$ python3 -q
>>> import numpy as np
>>> import numpy.linalg as la
>>> np.set_printoptions(precision=3, suppress=True, linewidth=140, legacy="1.25")
>>> A = np.loadtxt("data.csv", delimiter=",")
>>> A
array([[ 0., -1., -8.,  4., -9.,  0.,  7.,  1.,  5.,  1., -2., -8., -2.],
       [ 0.,  0., -6., -1.,  3.,  0.,  5., -3., -5.,  3.,  0.,  8., -1.],
       [ 0.,  0.,  0.,  6.,  0., -9.,  8.,  8.,  4., -7.,  1., -8., -7.],
       [ 0.,  0.,  0.,  0., -3.,  3., -1.,  1.,  7.,  0.,  1.,  1.,  7.],
       [ 0.,  0.,  0.,  0.,  0., -7.,  2.,  8., -6.,  6., -9., -9., -4.],
       [ 0.,  0.,  0.,  0.,  0.,  0.,  1.,  8., -7., -5.,  0., -9., -3.],
       [ 0.,  0.,  0.,  0.,  0.,  0.,  0., -8.,  9., -2.,  6.,  3.,  9.],
       [ 0.,  0.,  0.,  0.,  0.,  0.,  0.,  0., -5., -2.,  9.,  8.,  0.],
       [ 0.,  0.,  0.,  0.,  0.,  0.,  0.,  0.,  0.,  2., -7.,  3.,  3.],
       [ 0.,  0.,  0.,  0.,  0.,  0.,  0.,  0.,  0.,  0.,  5., -5., -9.],
       [ 0.,  0.,  0.,  0.,  0.,  0.,  0.,  0.,  0.,  0.,  0.,  2.,  4.],
       [ 0.,  0.,  0.,  0.,  0.,  0.,  0.,  0.,  0.,  0.,  0.,  0., -3.],
       [ 0.,  0.,  0.,  0.,  0.,  0.,  0.,  0.,  0.,  0.,  0.,  0.,  0.]])
>>> # triangular, det is the product of the diagonal
>>> U, sig, Vt = la.svd(A)
>>> np.argmax(sig[:-1] / (sig[1:] + 1e-6)) + 1
12
>>> other = U[:, :12] @ np.diag(sig[:12]) @ Vt[:12]
>>> round(float(np.abs(A - other).max()), 3)
0.0
>>> la.matrix_rank(A, rtol=0.05)
9
>>> U, sig, Vt = la.svd(A)
>>> evecs = Vt[:(sig > 1e-8).sum()]
>>> rng = np.random.default_rng(10373)
>>> x0 = A[3] + 3 * A[10] + rng.integers(2) * np.eye(13)[4]
>>> x0
array([ 0.,  0.,  0.,  0., -2.,  3., -1.,  1.,  7.,  0.,  1.,  7., 19.])
>>> np.allclose(evecs.T @ evecs @ x0, x0)
True
>>> la.matrix_rank(np.vstack([A, x0]))
12
>>> round(la.norm(x0 - evecs.T @ evecs @ x0), 3)
0.0
>>> np.round(la.norm(A, 2), 3)
31.863
>>> la.norm(A, axis=1).argmax()
2
>>> round(float(la.norm(A, "nuc")), 3)
122.626
>>> la.norm(A, axis=1)
array([17.607, 13.379, 20.591, 10.954, 19.157, 15.133, 16.583, 13.191,  8.426, 11.446,  4.472,  3.   ,  0.   ])
>>> la.norm(A, axis=0)
array([ 0.   ,  1.   , 10.   ,  7.28 ,  9.95 , 11.79 , 12.   , 16.34 , 17.493, 11.489, 16.673, 21.587, 18.   ])
>>> A[9] @ A[1]
-31.0
>>> round(la.norm(A, 1), 3), round(float(la.norm(A, np.inf)), 3)
(64.0, 58.0)
>>> np.round(la.norm(A[9] - A[1]), 3)
19.287
>>> [int(la.matrix_rank(la.matrix_power(A, p))) for p in range(1, 14)]
[12, 11, 10, 9, 8, 7, 6, 5, 4, 3, 2, 1, 0]
>>> np.sort(la.eigvals(A))
array([0., 0., 0., 0., 0., 0., 0., 0., 0., 0., 0., 0., 0.])
>>> E = np.load("run6.npy")
>>> E.round(3) + 0
array([[ 0.851, -0.046, -0.296, -0.469, -0.045,  0.325, -0.058, -0.041,  0.047, -0.139, -0.291,  0.49 ,  0.039],
       [-0.046,  1.196,  0.201,  0.301,  0.029, -0.611,  0.124,  0.249,  0.118,  0.157,  0.23 , -0.379,  0.261],
       [-0.296,  0.201,  0.659,  0.082,  0.333, -0.431, -0.105,  0.143,  0.24 ,  0.517,  0.096, -0.192,  0.188],
       [-0.469,  0.301,  0.082,  1.207,  0.157, -0.395,  0.19 , -0.113, -0.192,  0.086, -0.275,  0.187, -0.313],
       [-0.045,  0.029,  0.333,  0.157,  1.247,  0.417,  0.465,  0.264, -0.002,  0.654,  0.141,  0.447, -0.164],
       [ 0.325, -0.611, -0.431, -0.395,  0.417,  1.39 ,  0.051, -0.556,  0.271, -0.257,  0.297,  0.357, -0.335],
       [-0.058,  0.124, -0.105,  0.19 ,  0.465,  0.051,  0.874, -0.009, -0.491,  0.567, -0.126,  0.148, -0.168],
       [-0.041,  0.249,  0.143, -0.113,  0.264, -0.556, -0.009,  1.133, -0.355,  0.   ,  0.041,  0.091,  0.334],
       [ 0.047,  0.118,  0.24 , -0.192, -0.002,  0.271, -0.491, -0.355,  0.72 , -0.182,  0.225, -0.356, -0.148],
       [-0.139,  0.157,  0.517,  0.086,  0.654, -0.257,  0.567,  0.   , -0.182,  1.432,  0.396,  0.462, -0.196],
       [-0.291,  0.23 ,  0.096, -0.275,  0.141,  0.297, -0.126,  0.041,  0.225,  0.396,  1.264,  0.004,  0.042],
       [ 0.49 , -0.379, -0.192,  0.187,  0.447,  0.357,  0.148,  0.091, -0.356,  0.462,  0.004,  1.38 , -0.084],
       [ 0.039,  0.261,  0.188, -0.313, -0.164, -0.335, -0.168,  0.334, -0.148, -0.196,  0.042, -0.084,  1.647]])
>>> [round(float(x), 3) for x in la.svd(E, compute_uv=False)[:3]]
[3.0, 3.0, 2.0]
